$ ipython --no-banner

In [1]: import numpy as np

In [2]: from numpy import linalg as LA

In [3]: np.set_printoptions(precision=2, suppress=True, linewidth=100, floatmode="fixed")

In [4]: m1 = np.load("x.npy")

In [5]: print(m1)
[[ 1.20 -0.40 -1.60]
 [ 0.00  1.40 -0.90]
 [ 0.20 -2.10 -0.20]
 [ 1.70 -0.30  1.00]
 [ 0.90  0.80  1.30]
 [ 3.00 -3.00 -3.90]
 [ 0.80 -0.30  0.60]
 [ 0.10 -1.00  0.10]
 [ 0.10 -1.60  0.00]
 [ 0.30 -1.80  1.30]
 [ 1.50  0.00 -1.20]
 [-0.90  0.00  1.40]
 [ 0.50  1.50 -1.70]
 [-0.80  0.70 -1.20]
 [ 0.80  0.70 -0.30]
 [-0.70  0.40  0.50]
 [ 2.00  0.40  2.40]
 [-0.90  0.60  0.00]
 [-0.30  0.30  0.30]
 [ 0.90  0.00 -1.50]
 [ 0.30  1.00 -0.80]
 [-0.30  0.40 -0.20]
 [-0.50 -0.70 -0.80]
 [-0.20 -0.40 -0.90]]

In [6]: cen = (m1 - m1.mean(axis=0)) / m1.std(axis=0)

In [7]: print(np.argwhere(np.abs(cen) > 2))
[[ 5  0]
 [ 5  1]
 [ 5  2]
 [16  2]]

In [8]: b = LA.lstsq(np.delete(cen, 2, axis=1), cen[:, 2])[0]

In [9]: print(round(float(1 - np.var(cen[:, 2] - np.delete(cen, 2, axis=1) @ b)), 2))
0.07

In [10]: print(np.abs(b).argmax())
0

In [11]: print(b)
[-0.20  0.13]

In [12]: gram = m1.T @ m1

In [13]: print(np.diag(gram))
[26.19 28.96 41.67]

In [14]: print(LA.eigvalsh(gram)[::-1])
[51.61 27.60 17.61]

In [15]: gram = np.cov(m1, rowvar=False)

In [16]: print(np.argsort(-m1.std(axis=0).round(6), kind="stable"))
[2 1 0]

In [17]: print(m1.std(axis=0))
[0.96 1.09 1.29]

In [18]: print(np.corrcoef(m1.T))
[[ 1.00 -0.32 -0.24]
 [-0.32  1.00  0.19]
 [-0.24  0.19  1.00]]

In [19]: print(np.median(m1, axis=0))
[ 0.25  0.00 -0.20]

In [20]: feats = np.load("m.npy")

In [21]: print(feats)
[[-3.98 -5.00  1.00]
 [-4.00 -2.98  1.00]
 [-4.00 -5.00  1.02]]

In [22]: print(round(np.einsum("ii->", feats), 2))
-5.94

In [23]: print(LA.eigvals(feats))
[-6.85  0.89  0.02]

In [24]: print(round(float(LA.det(feats[::-1])), 2))
0.12

In [25]: print(np.kron(np.eye(2, dtype=int), feats))
[[-3.98 -5.00  1.00 -0.00 -0.00  0.00]
 [-4.00 -2.98  1.00 -0.00 -0.00  0.00]
 [-4.00 -5.00  1.02 -0.00 -0.00  0.00]
 [-0.00 -0.00  0.00 -3.98 -5.00  1.00]
 [-0.00 -0.00  0.00 -4.00 -2.98  1.00]
 [-0.00 -0.00  0.00 -4.00 -5.00  1.02]]

In [26]: print(round(float(LA.det(feats.T)), 2))
-0.12

In [27]: print(round(float(np.einsum("ij,ji->", feats, feats)), 2))
47.76

In [28]: print(round(LA.norm(feats[0], 1), 2), round(LA.norm(feats[0], np.inf), 2))
9.98 5.0

In [29]: print(round(float(LA.norm(feats, 2)), 2))
10.42

In [30]: print(np.round(LA.norm(feats) ** 2 / LA.norm(feats, 2) ** 2, 2))
1.01

In [31]: print(LA.norm(feats, axis=0))
[6.92 7.67 1.74]

In [32]: print(np.round(LA.norm(feats, 1), 2), round(LA.norm(feats, np.inf), 2))
12.98 10.02

In [33]: print(round(float(LA.norm(feats[0] - feats[2])), 2))
0.03

In [34]: print(feats[0] @ feats[2])
41.94

In [35]: print([round(float(x), 2) for x in LA.svd(feats, compute_uv=False)[:3]])
[10.42, 1.13, 0.01]

In [36]: print(LA.cond(feats) > 100)
True

In [37]: W0 = np.load("layer6.npy")

In [38]: print(W0)
[[0 0 0 0]
 [0 0 0 4]
 [0 0 4 0]
 [0 2 0 0]]

In [39]: Uu, sig, vt = LA.svd(feats)

In [40]: print(np.argmax(sig[:-1] / (sig[1:] + 1e-6)) + 1)
2

In [41]: print(sig)
[10.42  1.13  0.01]

In [42]: M2 = Uu[:, :2] @ np.diag(sig[:2]) @ vt[:2]

In [43]: print(LA.matrix_rank(feats, rtol=0.05))
2

In [44]: print(M2)
[[-3.98 -5.00  1.01]
 [-4.00 -2.98  1.00]
 [-4.00 -5.00  1.01]]

In [45]: print(LA.matrix_rank(M2))
2

In [46]: print(np.round(LA.norm(feats - M2) / LA.norm(feats), 2))
0.0

In [47]: Uu, sig, vt = LA.svd(W0)

In [48]: print(np.argmax(sig[:-1] / (sig[1:] + 1e-6)) + 1)
3

In [49]: M2 = Uu[:, :3] @ np.diag(sig[:3]) @ vt[:3]

In [50]: print(np.round(LA.norm(W0 - M2, 2), 2), sig[3])
0.0 0.0

In [51]: print(np.abs(W0 - M2).max())
0.0

In [52]: print(M2)
[[0.00 0.00 0.00 0.00]
 [0.00 0.00 0.00 4.00]
 [0.00 0.00 4.00 0.00]
 [0.00 2.00 0.00 0.00]]

In [53]: rng = np.random.default_rng(873)

In [54]: idx = rng.permutation(3)

In [55]: print(idx)
[0 2 1]

In [56]: M2 = feats[idx][:, idx]

In [57]: print(np.allclose(M2, feats))
False

In [58]: print(np.sort(np.abs(LA.eigvals(M2))))
[0.02 0.89 6.85]

In [59]: print(np.diag(M2))
[-3.98  1.02 -2.98]

In [60]: print(W0 @ LA.pinv(W0) @ W0)
[[0.00 0.00 0.00 0.00]
 [0.00 0.00 0.00 4.00]
 [0.00 0.00 4.00 0.00]
 [0.00 2.00 0.00 0.00]]

In [61]: print(np.unique(W0.round(6), axis=0).shape)
(4, 4)

In [62]: print(np.sort(np.abs(LA.eigvals(W0))))
[0.00 2.83 2.83 4.00]

In [63]: print(np.round(np.abs(LA.eigvals(W0)).max(), 2))
4.0

In [64]: print(np.trace(W0))
4

In [65]: print((W0 - W0.T) / 2)
[[ 0.00  0.00  0.00  0.00]
 [ 0.00  0.00  0.00  1.00]
 [ 0.00  0.00  0.00  0.00]
 [ 0.00 -1.00  0.00  0.00]]

In [66]: print(np.allclose(W0, W0.T))
False

In [67]: print(round(float(LA.det(W0)), 2))
0.0

In [68]: print(LA.matrix_power(W0, 4))
[[  0   0   0   0]
 [  0  64   0   0]
 [  0   0 256   0]
 [  0   0   0  64]]

In [69]: K = np.load("test3.npy")

In [70]: print(K)
[[-0.52 -0.17  0.31  0.78]
 [ 0.83 -0.31  0.01  0.47]
 [ 0.10  0.85 -0.33  0.39]
 [ 0.21  0.38  0.89 -0.13]]

In [71]: M2 = LA.inv(K)

In [72]: print(np.round(K @ M2, 2) + 0)
[[1.00 0.00 0.00 0.00]
 [0.00 1.00 0.00 0.00]
 [0.00 0.00 1.00 0.00]
 [0.00 0.00 0.00 1.00]]

In [73]: print(np.allclose(M2, K.T))
True

In [74]: print(M2)
[[-0.52  0.83  0.10  0.21]
 [-0.17 -0.31  0.85  0.38]
 [ 0.31  0.01 -0.33  0.89]
 [ 0.78  0.47  0.39 -0.13]]

In [75]: M2 = feats / np.sqrt((feats ** 2).mean(axis=1, keepdims=True))

In [76]: print(LA.matrix_rank(M2) == LA.matrix_rank(feats))
True

In [77]: M2 = K / np.sqrt((K ** 2).mean(axis=1, keepdims=True))

In [78]: print(LA.matrix_rank(K - K.mean(axis=1, keepdims=True)))
3

In [79]: print(M2[3])
[ 0.41  0.76  1.78 -0.27]

In [80]: M = np.abs(np.array([[1, 4, 3, 3], [0, -5, -5, -4], [-5, 5, 4, -1], [2, -2, -3, -3]])) + np.eye(4)

In [81]: M = M / M.sum(axis=1, keepdims=True)

In [82]: print(M)
[[0.17 0.33 0.25 0.25]
 [0.00 0.40 0.33 0.27]
 [0.31 0.31 0.31 0.06]
 [0.18 0.18 0.27 0.36]]

In [83]: idx = rng.permutation(4)

In [84]: print(idx)
[1 0 2 3]

In [85]: M2 = M[idx][:, idx]

In [86]: print(np.sort(np.abs(LA.eigvals(M2))))
[0.13 0.13 0.19 1.00]

In [87]: print(round(float(LA.det(M2)), 2), round(float(LA.det(M[idx])), 2))
0.0 -0.0

In [88]: print(np.diag(M2))
[0.40 0.17 0.31 0.36]

In [89]: print(M2)
[[0.40 0.00 0.33 0.27]
 [0.33 0.17 0.25 0.25]
 [0.31 0.31 0.31 0.06]
 [0.18 0.18 0.27 0.36]]

In [90]: print(round(float(np.trace(M2)), 2))
1.24

In [91]: print(np.round(LA.det(M[::-1]), 2))
0.0

In [92]: print(round(np.einsum("ii->", M), 2))
1.24

In [93]: print(LA.eigvals(M))
[1.00+0.00j 0.02+0.13j 0.02-0.13j 0.19+0.00j]

In [94]: print(np.round(LA.eigvals(M).sum().real, 2))
1.24

In [95]: print(round(LA.det(M.T), 2))
0.0

In [96]: print(np.kron(np.eye(2, dtype=int), M))
[[0.17 0.33 0.25 0.25 0.00 0.00 0.00 0.00]
 [0.00 0.40 0.33 0.27 0.00 0.00 0.00 0.00]
 [0.31 0.31 0.31 0.06 0.00 0.00 0.00 0.00]
 [0.18 0.18 0.27 0.36 0.00 0.00 0.00 0.00]
 [0.00 0.00 0.00 0.00 0.17 0.33 0.25 0.25]
 [0.00 0.00 0.00 0.00 0.00 0.40 0.33 0.27]
 [0.00 0.00 0.00 0.00 0.31 0.31 0.31 0.06]
 [0.00 0.00 0.00 0.00 0.18 0.18 0.27 0.36]]

In [97]: print(np.sort(LA.eigvals(W0).real))
[-2.83  0.00  2.83  4.00]

In [98]: print((LA.matrix_power((W0 != 0) + (W0.T != 0) + np.eye(4), 4) > 0).astype(int))
[[1 0 0 0]
 [0 1 0 1]
 [0 0 1 0]
 [0 1 0 1]]

In [99]: print(round(LA.det(W0), 2))
0.0

In [100]: print((W0 != 0).astype(int))
[[0 0 0 0]
 [0 0 0 1]
 [0 0 1 0]
 [0 1 0 0]]

In [101]: C = np.array([[0, 0, 0], [1, 1, 1], [2, 2, 0]])

In [102]: mat = (rng.random((12, 3)) < 0.25) @ C

In [103]: print(mat)
[[2 2 0]
 [0 0 0]
 [0 0 0]
 [0 0 0]
 [0 0 0]
 [0 0 0]
 [0 0 0]
 [0 0 0]
 [0 0 0]
 [0 0 0]
 [0 0 0]
 [0 0 0]]

In [104]: Uu, sig, vt = LA.svd(mat, full_matrices=False)

In [105]: print(np.round(vt @ vt.T, 2) + 0)
[[1.00 0.00 0.00]
 [0.00 1.00 0.00]
 [0.00 0.00 1.00]]

In [106]: print(np.abs(Uu[:, 0]).round(6).argmax())
0

In [107]: print(np.round(Uu.T @ mat @ vt.T, 2) + 0)
[[2.83 0.00 0.00]
 [0.00 0.00 0.00]
 [0.00 0.00 0.00]]

In [108]: print(Uu.shape, sig.shape, vt.shape)
(12, 3) (3,) (3, 3)

In [109]: print(np.allclose(Uu * sig @ vt, mat))
True

In [110]: print((sig > 1e-8).sum())
1

In [111]: print(np.cumsum(sig ** 2) / np.sum(sig ** 2))
[1.00 1.00 1.00]

In [112]: print(round(np.sqrt((sig ** 2).sum()), 2), round(LA.norm(mat), 2))
2.83 2.83

In [113]: print(Uu.T @ Uu)
[[1.00 0.00 0.00]
 [0.00 1.00 0.00]
 [0.00 0.00 1.00]]

In [114]: Uu, sig, vt = LA.svd(feats, full_matrices=False)

In [115]: print(np.abs(vt[0]))
[0.66 0.73 0.17]

In [116]: print(np.allclose(Uu * sig @ vt, feats))
True

In [117]: print(Uu.shape, sig.shape, vt.shape)
(3, 3) (3,) (3, 3)

In [118]: print(np.round(Uu.T @ Uu, 2) + 0)
[[1.00 0.00 0.00]
 [0.00 1.00 0.00]
 [0.00 0.00 1.00]]

In [119]: print(np.round(Uu.T @ feats @ vt.T, 2) + 0)
[[10.42  0.00  0.00]
 [ 0.00  1.13  0.00]
 [ 0.00  0.00  0.01]]

In [120]: rank = LA.matrix_rank(mat)

In [121]: print(rank)
1

In [122]: ns = LA.svd(mat)[2][rank:].T

In [123]: print([int(LA.matrix_rank(np.delete(mat, i, axis=0))) for i in range(12)])
[0, 1, 1, 1, 1, 1, 1, 1, 1, 1, 1, 1]

In [124]: print(np.allclose(mat @ ns, 0))
True

In [125]: theta = rng.uniform(0, 2 * np.pi, 13)

In [126]: q, _ = LA.qr(np.array([[-0.4, -0.1], [-2.1, 0.0], [-0.2, -0.5]]))

In [127]: X = 10 * np.c_[np.cos(theta), np.sin(theta)] @ q.T

In [128]: print(X)
[[ 2.41  8.39  4.88]
 [ 1.32  9.75 -1.78]
 [ 2.52  7.39  6.24]
 [-1.86 -9.78 -0.94]
 [ 2.53  7.10  6.57]
 [ 2.51  7.54  6.07]
 [ 0.94 -4.74  8.75]
 [-1.13  4.01 -9.09]
 [-1.19 -9.66  2.30]
 [ 2.55  6.43  7.22]
 [-1.44  2.70 -9.52]
 [-0.31 -8.31  5.56]
 [-2.41 -8.40 -4.86]]

In [129]: idx = rng.permutation(4)

In [130]: M2 = M[:, idx] * rng.choice([-1, 1], 4)

In [131]: print(M2)
[[ 0.33 -0.17 -0.25  0.25]
 [ 0.40 -0.00 -0.27  0.33]
 [ 0.31 -0.31 -0.06  0.31]
 [ 0.18 -0.18 -0.36  0.27]]

In [132]: Uu, _, vt = LA.svd(M.T @ M2)

In [133]: print(idx)
[1 0 3 2]

In [134]: print(np.round(LA.lstsq(M, M2)[0], 2) + 0)
[[ 0.00 -1.00  0.00  0.00]
 [ 1.00  0.00  0.00  0.00]
 [ 0.00  0.00  0.00  1.00]
 [ 0.00  0.00 -1.00  0.00]]

In [135]: print(np.round(Uu @ vt, 2) + 0)
[[ 0.00 -1.00  0.00  0.00]
 [ 1.00  0.00  0.00  0.00]
 [ 0.00  0.00  0.00  1.00]
 [ 0.00  0.00 -1.00  0.00]]
